$ python -q
>>> import numpy as np
>>> import numpy.linalg as la
>>> np.set_printoptions(precision=1, suppress=True, linewidth=100)
>>> data = np.load("mat.npy")
>>> print(data)
[[15  0  0 19]
 [10  0  0 13]
 [ 0  0  8  0]
 [ 0  0  7  0]
 [ 5 29  3  9]
 [ 4  8  3  7]
 [ 2 14  4  5]
 [15 47  0 21]
 [ 0  0  8  0]
 [ 1  0  4  3]
 [21 29  0 27]
 [12 32  0 17]
 [ 0  0  8  0]
 [17 41  0 23]
 [11 11  0 15]
 [14 26  0 19]
 [ 0  0 11  0]
 [ 0  0 11  0]
 [13 53  0 19]]
>>> # row 8 repeats row 2
>>> idx = data[:, 2] > np.median(data[:, 2])
>>> f = data[idx].mean(axis=0) - data[~idx].mean(axis=0)
>>> ((data - data.mean(axis=0)) @ f > 0).astype(int)
array([1, 1, 1, 1, 0, 1, 1, 0, 1, 1, 0, 0, 1, 0, 0, 0, 1, 1, 0])
>>> [round(float(x), 1) for x in la.svd(data, compute_uv=False)[:3]]
[122.4, 32.7, 23.0]
>>> proj = data @ la.solve(data.T @ data, data.T)
>>> np.round(la.eigvalsh(proj), 1) + 0
array([0., 0., 0., 0., 0., 0., 0., 0., 0., 0., 0., 0., 0., 0., 0., 1., 1., 1., 1.])
>>> np.allclose(proj @ proj, proj)
True
>>> np.round(np.trace(proj), 1)
np.float64(4.0)
>>> Xc = data - data.mean(axis=0)
>>> U, sig, Vh = la.svd(Xc, full_matrices=False)
>>> np.round(Xc.mean(axis=0), 1) + 0
array([0., 0., 0., 0.])
>>> Xc = (data - data.mean(axis=0)) / data.std(axis=0)
>>> Xc.std(axis=0)
array([1., 1., 1., 1.])
>>> b = la.lstsq(np.delete(Xc, 3, axis=1), Xc[:, 3])[0]
>>> np.abs(b).argmax()
np.int64(0)
>>> J = np.loadtxt("case7.csv", delimiter=",")
>>> J.round(1) + 0
array([[ 0. ,  0. ,  0. , -0.1, -0.1,  0. ,  0. ],
       [ 0. ,  0. ,  0. , -0.1, -0.1,  0. ,  0. ],
       [ 0. ,  0. ,  0.1,  0.2,  0.2,  0. , -0.1],
       [-0.1, -0.1,  0.2,  0.4,  0.4, -0.1, -0.2],
       [-0.1, -0.1,  0.2,  0.4,  0.4, -0.1, -0.2],
       [ 0. ,  0. ,  0. , -0.1, -0.1,  0. ,  0. ],
       [ 0. ,  0. , -0.1, -0.2, -0.2,  0. ,  0.1]])
>>> rk = la.matrix_rank(J)
>>> print(rk)
1
>>> ns = la.svd(J)[2][rk:].T
>>> [int(la.matrix_rank(J[:, :j + 1])) for j in range(7)]
[1, 1, 1, 1, 1, 1, 1]
>>> ns.shape
(7, 6)
>>> np.allclose(J @ ns, 0)
True
>>> np.round(ns @ ns.T, 1) + 0
array([[ 1. ,  0. ,  0. ,  0.1,  0.1,  0. ,  0. ],
       [ 0. ,  1. ,  0. ,  0.1,  0.1,  0. ,  0. ],
       [ 0. ,  0. ,  0.9, -0.2, -0.2,  0. ,  0.1],
       [ 0.1,  0.1, -0.2,  0.6, -0.4,  0.1,  0.2],
       [ 0.1,  0.1, -0.2, -0.4,  0.6,  0.1,  0.2],
       [ 0. ,  0. ,  0. ,  0.1,  0.1,  1. ,  0. ],
       [ 0. ,  0. ,  0.1,  0.2,  0.2,  0. ,  0.9]])
>>> print([int(la.matrix_rank(J[:i])) for i in range(1, len(J) + 1)])
[1, 1, 1, 1, 1, 1, 1]
>>> print([int(la.matrix_rank(np.delete(J, i, axis=0))) for i in range(7)])
[1, 1, 1, 1, 1, 1, 1]
>>> M2 = np.array([[-1, 0, 0, 0, 2],
...     [-1, 0, 0, 2, 1],
...     [-2, 2, 2, 0, 1],
...     [-1, -2, 2, 0, 0],
...     [0, 2, 0, -1, 1]])
>>> E = np.tril(M2)
>>> E
array([[-1,  0,  0,  0,  0],
       [-1,  0,  0,  0,  0],
       [-2,  2,  2,  0,  0],
       [-1, -2,  2,  0,  0],
       [ 0,  2,  0, -1,  1]])
>>> # triangular
>>> np.round(np.trace(la.pinv(E) @ E), 1)
np.float64(4.0)
>>> print(np.unique(E.round(6), axis=0).shape)
(4, 5)
>>> la.lstsq(E[:-1].T, E[-1])[2]
np.int32(3)
>>> print(np.round(E @ la.pinv(E) @ E, 1) + 0)
[[-1.  0.  0.  0.  0.]
 [-1.  0.  0.  0.  0.]
 [-2.  2.  2.  0.  0.]
 [-1. -2.  2.  0.  0.]
 [ 0.  2.  0. -1.  1.]]
>>> vec = np.array([2, 0, -1, -1, -1])
>>> h1 = np.maximum(E @ vec, 0)
>>> np.maximum(E @ (3 * vec), 0)
array([0, 0, 0, 0, 0])
>>> np.maximum(E @ vec, 0) - np.maximum(-E @ vec, 0)
array([-2, -2, -6, -4,  0])
>>> np.tanh(E @ vec)
array([-1., -1., -1., -1.,  0.])
>>> U, sig, Vh = la.svd(E)
>>> sig.round(1) + 0
array([3.8, 3.4, 1.3, 0.9, 0. ])
>>> np.argmax(sig[:-1] / (sig[1:] + 1e-6)) + 1
np.int64(4)
>>> M2 = U[:, :4] @ np.diag(sig[:4]) @ Vh[:4]
>>> np.round(la.norm(E - M2, 2), 1), round(sig[4], 1)
(np.float64(0.0), np.float64(0.0))
>>> la.matrix_rank(E, rtol=0.05)
np.int64(4)
>>> la.matrix_rank(M2)
np.int64(4)
>>> M2.round(1) + 0
array([[-1.,  0.,  0.,  0.,  0.],
       [-1.,  0.,  0.,  0.,  0.],
       [-2.,  2.,  2.,  0.,  0.],
       [-1., -2.,  2.,  0.,  0.],
       [ 0.,  2.,  0., -1.,  1.]])
>>> round(float(la.det(E[::-1])), 1)
0.0
>>> la.eigvals(E)
array([ 1.,  0.,  2.,  0., -1.])
>>> np.einsum("ij,ji->", E, E)
np.int64(6)
>>> print(np.round(la.eigvals(E).sum().real, 1))
2.0
>>> np.kron(np.eye(2, dtype=int), E)
array([[-1,  0,  0,  0,  0,  0,  0,  0,  0,  0],
       [-1,  0,  0,  0,  0,  0,  0,  0,  0,  0],
       [-2,  2,  2,  0,  0,  0,  0,  0,  0,  0],
       [-1, -2,  2,  0,  0,  0,  0,  0,  0,  0],
       [ 0,  2,  0, -1,  1,  0,  0,  0,  0,  0],
       [ 0,  0,  0,  0,  0, -1,  0,  0,  0,  0],
       [ 0,  0,  0,  0,  0, -1,  0,  0,  0,  0],
       [ 0,  0,  0,  0,  0, -2,  2,  2,  0,  0],
       [ 0,  0,  0,  0,  0, -1, -2,  2,  0,  0],
       [ 0,  0,  0,  0,  0,  0,  2,  0, -1,  1]])
>>> round(la.det(E.T), 1)
np.float64(0.0)
>>> W0 = np.load("run18.npy")
>>> W0
array([[ 0,  1,  1,  3,  0],
       [ 0,  0, -5,  5, -1],
       [ 0,  0,  0,  1, -3],
       [ 0,  0,  0,  0, -3],
       [ 0,  0,  0,  0,  0]])
>>> # rank 4
>>> np.prod(np.diag(E)), np.round(la.det(E), 1)
(np.int64(0), np.float64(0.0))
>>> [int(la.matrix_rank(la.matrix_power(W0, p))) for p in range(1, 6)]
[4, 3, 2, 1, 0]
>>> la.matrix_rank(W0 - W0[0, 0] * np.eye(5))
np.int64(4)
>>> np.prod(np.diag(W0)), np.round(la.det(W0), 1)
(np.int64(0), np.float64(0.0))
>>> U, sig, Vh = la.svd(W0)
>>> evecs = Vh[:(sig > 1e-8).sum()]
>>> rng = np.random.default_rng(430887)
>>> vec = W0[2] + 5 * W0[3] + rng.integers(2) * np.eye(5)[4]
>>> vec
array([  0.,   0.,   0.,   1., -17.])
>>> print(np.round(evecs.T @ evecs, 1) + 0)
[[0. 0. 0. 0. 0.]
 [0. 1. 0. 0. 0.]
 [0. 0. 1. 0. 0.]
 [0. 0. 0. 1. 0.]
 [0. 0. 0. 0. 1.]]
>>> idx = rng.permutation(5)
>>> idx
array([0, 3, 2, 1, 4])
>>> M2 = W0[idx][:, idx]
>>> round(float(la.det(M2)), 1), round(float(la.det(W0[idx])), 1)
(0.0, 0.0)
>>> np.diag(M2)
array([0, 0, 0, 0, 0])
>>> np.allclose(M2, W0)
False
>>> print(la.matrix_rank(W0, rtol=0.1))
3
>>> np.argsort(-la.norm(W0, axis=0).round(6), kind="stable")[:3]
array([3, 2, 4])
>>> la.cond(W0) > 100
np.True_
>>> X = np.load("out14.npy")
>>> X.round(1) + 0
array([[0. , 0. , 0.1, 0. , 0. , 0.1, 0. , 0.1],
       [0. , 0. , 0.1, 0. , 0. , 0.1, 0. , 0.1],
       [0.1, 0.1, 0.3, 0.2, 0.1, 0.3, 0.2, 0.3],
       [0. , 0. , 0.2, 0.1, 0. , 0.2, 0.1, 0.2],
       [0. , 0. , 0.1, 0. , 0. , 0.1, 0. , 0.1],
       [0.1, 0.1, 0.3, 0.2, 0.1, 0.3, 0.2, 0.3],
       [0. , 0. , 0.2, 0.1, 0. , 0.2, 0.1, 0.2],
       [0.1, 0.1, 0.3, 0.2, 0.1, 0.3, 0.2, 0.3]])
>>> ev, evecs = la.eigh(X)
>>> vec = np.array([0, 3, 3, -2, -1, 2, 2, -2])
>>> round(float(vec @ X @ vec / (vec @ vec)), 1), round(ev[0], 1), round(float(ev[-1]), 1)
(0.1, np.float64(-0.0), 1.0)
>>> np.round(evecs * np.maximum(ev, 0) @ evecs.T, 1) + 0
array([[0. , 0. , 0.1, 0. , 0. , 0.1, 0. , 0.1],
       [0. , 0. , 0.1, 0. , 0. , 0.1, 0. , 0.1],
       [0.1, 0.1, 0.3, 0.2, 0.1, 0.3, 0.2, 0.3],
       [0. , 0. , 0.2, 0.1, 0. , 0.2, 0.1, 0.2],
       [0. , 0. , 0.1, 0. , 0. , 0.1, 0. , 0.1],
       [0.1, 0.1, 0.3, 0.2, 0.1, 0.3, 0.2, 0.3],
       [0. , 0. , 0.2, 0.1, 0. , 0.2, 0.1, 0.2],
       [0.1, 0.1, 0.3, 0.2, 0.1, 0.3, 0.2, 0.3]])
>>> np.round(la.eigvalsh(X[1:, 1:]), 1) + 0
array([0., 0., 0., 0., 0., 0., 1.])
